$ python3 -q
>>> import numpy as np
>>> from numpy import linalg as LA
>>> np.set_printoptions(precision=1, suppress=True, linewidth=100)
>>> K = np.load("arr.npy")
>>> K.round(1) + 0
array([[-0.2,  0.9,  0.1, -0.2, -0.3],
       [-0.4,  0.2,  0.1,  0.2,  0.8],
       [-0.2,  0. , -0.9, -0.4,  0.1],
       [ 0.7,  0.2,  0.1, -0.5,  0.4],
       [ 0.4,  0.3, -0.4,  0.7,  0.1]])
>>> rng = np.random.default_rng(458813)
>>> idx = rng.permutation(5)
>>> idx
array([4, 2, 3, 1, 0])
>>> Y = K[idx][:, idx]
>>> Y.round(1) + 0
array([[ 0.1, -0.4,  0.7,  0.3,  0.4],
       [ 0.1, -0.9, -0.4,  0. , -0.2],
       [ 0.4,  0.1, -0.5,  0.2,  0.7],
       [ 0.8,  0.1,  0.2,  0.2, -0.4],
       [-0.3,  0.1, -0.2,  0.9, -0.2]])
>>> np.round(np.trace(Y), 1)
np.float64(-1.3)
>>> x = np.array([1, 2, -2, 0, 1])
>>> print([p for p in range(1, 25) if np.allclose(LA.matrix_power(K, p), np.eye(5))])
[]
>>> np.round(LA.inv(K), 1) + 0
array([[-0.2, -0.4, -0.2,  0.7,  0.4],
       [ 0.9,  0.2,  0. ,  0.2,  0.3],
       [ 0.1,  0.1, -0.9,  0.1, -0.4],
       [-0.2,  0.2, -0.4, -0.5,  0.7],
       [-0.3,  0.8,  0.1,  0.4,  0.1]])
>>> np.abs(LA.eigvals(K))
array([1., 1., 1., 1., 1.])
>>> idx = rng.permutation(5)
>>> Y = K[:, idx] * rng.choice([-1, 1], 5)
>>> Y.round(1) + 0
array([[-0.3, -0.9, -0.2, -0.2, -0.1],
       [ 0.8, -0.2,  0.2, -0.4, -0.1],
       [ 0.1,  0. , -0.4, -0.2,  0.9],
       [ 0.4, -0.2, -0.5,  0.7, -0.1],
       [ 0.1, -0.3,  0.7,  0.4,  0.4]])
>>> left, _, vt = LA.svd(K.T @ Y)
>>> print(np.round(left @ vt, 1) + 0)
[[ 0.  0.  0.  1.  0.]
 [ 0. -1.  0.  0.  0.]
 [ 0.  0.  0.  0. -1.]
 [ 0.  0.  1.  0.  0.]
 [ 1.  0.  0.  0.  0.]]
>>> idx
array([4, 1, 3, 0, 2])
>>> x = np.array([6, -6, -6, -3, -2])
>>> rhs = K @ x
>>> c, lr = np.zeros(5), 1 / LA.norm(K, 2) ** 2
>>> for i in range(6):
...     c -= lr * K.T @ (K @ c - rhs)
...     if i % 2 == 0: print(i, round(LA.norm(K @ c - rhs), 1))
... 
0 0.0
2 0.0
4 0.0
>>> np.round(LA.cond(K), 1)
np.float64(1.0)
>>> O, Rm = LA.qr(K)
>>> np.round(O @ Rm, 1) + 0
array([[-0.2,  0.9,  0.1, -0.2, -0.3],
       [-0.4,  0.2,  0.1,  0.2,  0.8],
       [-0.2,  0. , -0.9, -0.4,  0.1],
       [ 0.7,  0.2,  0.1, -0.5,  0.4],
       [ 0.4,  0.3, -0.4,  0.7,  0.1]])
>>> O.round(1) + 0
array([[-0.2,  0.9,  0.1, -0.2, -0.3],
       [-0.4,  0.2,  0.1,  0.2,  0.8],
       [-0.2,  0. , -0.9, -0.4,  0.1],
       [ 0.7,  0.2,  0.1, -0.5,  0.4],
       [ 0.4,  0.3, -0.4,  0.7,  0.1]])
>>> Rm.round(1) + 0
array([[1., 0., 0., 0., 0.],
       [0., 1., 0., 0., 0.],
       [0., 0., 1., 0., 0.],
       [0., 0., 0., 1., 0.],
       [0., 0., 0., 0., 1.]])
>>> round(float(abs(Rm[0, 0])), 1), round(float(LA.norm(K[:, 0])), 1)
(1.0, 1.0)
>>> round(float(np.trace(O @ O.T)), 1)
5.0
>>> np.round(O.T @ O, 1) + 0
array([[1., 0., 0., 0., 0.],
       [0., 1., 0., 0., 0.],
       [0., 0., 1., 0., 0.],
       [0., 0., 0., 1., 0.],
       [0., 0., 0., 0., 1.]])
>>> feats = np.load("case16.npy")
>>> feats.round(1) + 0
array([[1. , 0.2, 0. , 0. , 0. , 0. ],
       [0.2, 1. , 0.2, 0. , 0. , 0. ],
       [0. , 0.2, 1. , 0.2, 0. , 0. ],
       [0. , 0. , 0.2, 1. , 0.2, 0. ],
       [0. , 0. , 0. , 0.2, 1. , 0.2],
       [0. , 0. , 0. , 0. , 0.2, 1. ]])
>>> f = np.array([-2, 1, -5, 2, 4, -4])
>>> Y = feats + np.outer(f, np.eye(6)[2])
>>> LA.matrix_rank(Y - feats)
np.int64(1)
>>> LA.matrix_rank(LA.inv(Y) - LA.inv(feats), tol=1e-8)
np.int64(1)
>>> evals, evecs = LA.eigh(feats)
>>> x = np.array([-2, -5, 4, 2, -4, -1])
>>> (np.sign(evecs[:, -1].round(6)) == np.sign(evecs[0, -1].round(6))).astype(int)
array([1, 1, 1, 1, 1, 1])
>>> print(LA.norm(feats, axis=1))
[1. 1. 1. 1. 1. 1.]
>>> round(float(feats[0] @ feats[4]), 1)
0.0
>>> print(LA.norm(feats, axis=0))
[1. 1. 1. 1. 1. 1.]
>>> def softmax(z):
...     e = np.exp(z - z.max(axis=-1, keepdims=True))
...     return e / e.sum(axis=-1, keepdims=True)
... 
>>> np.round(softmax(10 * feats[2]), 1) + 0
array([0., 0., 1., 0., 0., 0.])
>>> print(softmax(feats[2]))
[0.1 0.1 0.3 0.1 0.1 0.1]
>>> att = feats @ feats.T / np.sqrt(6)
>>> softmax(att + np.triu(np.full(att.shape, -np.inf), 1))
array([[1. , 0. , 0. , 0. , 0. , 0. ],
       [0.4, 0.6, 0. , 0. , 0. , 0. ],
       [0.3, 0.3, 0.4, 0. , 0. , 0. ],
       [0.2, 0.2, 0.2, 0.3, 0. , 0. ],
       [0.2, 0.2, 0.2, 0.2, 0.3, 0. ],
       [0.1, 0.1, 0.1, 0.2, 0.2, 0.2]])
>>> softmax(att).round(6).argmax(axis=1)
array([0, 1, 2, 3, 4, 5])
>>> softmax(att)
array([[0.2, 0.2, 0.2, 0.1, 0.1, 0.1],
       [0.2, 0.2, 0.2, 0.2, 0.1, 0.1],
       [0.1, 0.2, 0.2, 0.2, 0.1, 0.1],
       [0.1, 0.1, 0.2, 0.2, 0.2, 0.1],
       [0.1, 0.1, 0.2, 0.2, 0.2, 0.2],
       [0.1, 0.1, 0.1, 0.2, 0.2, 0.2]])
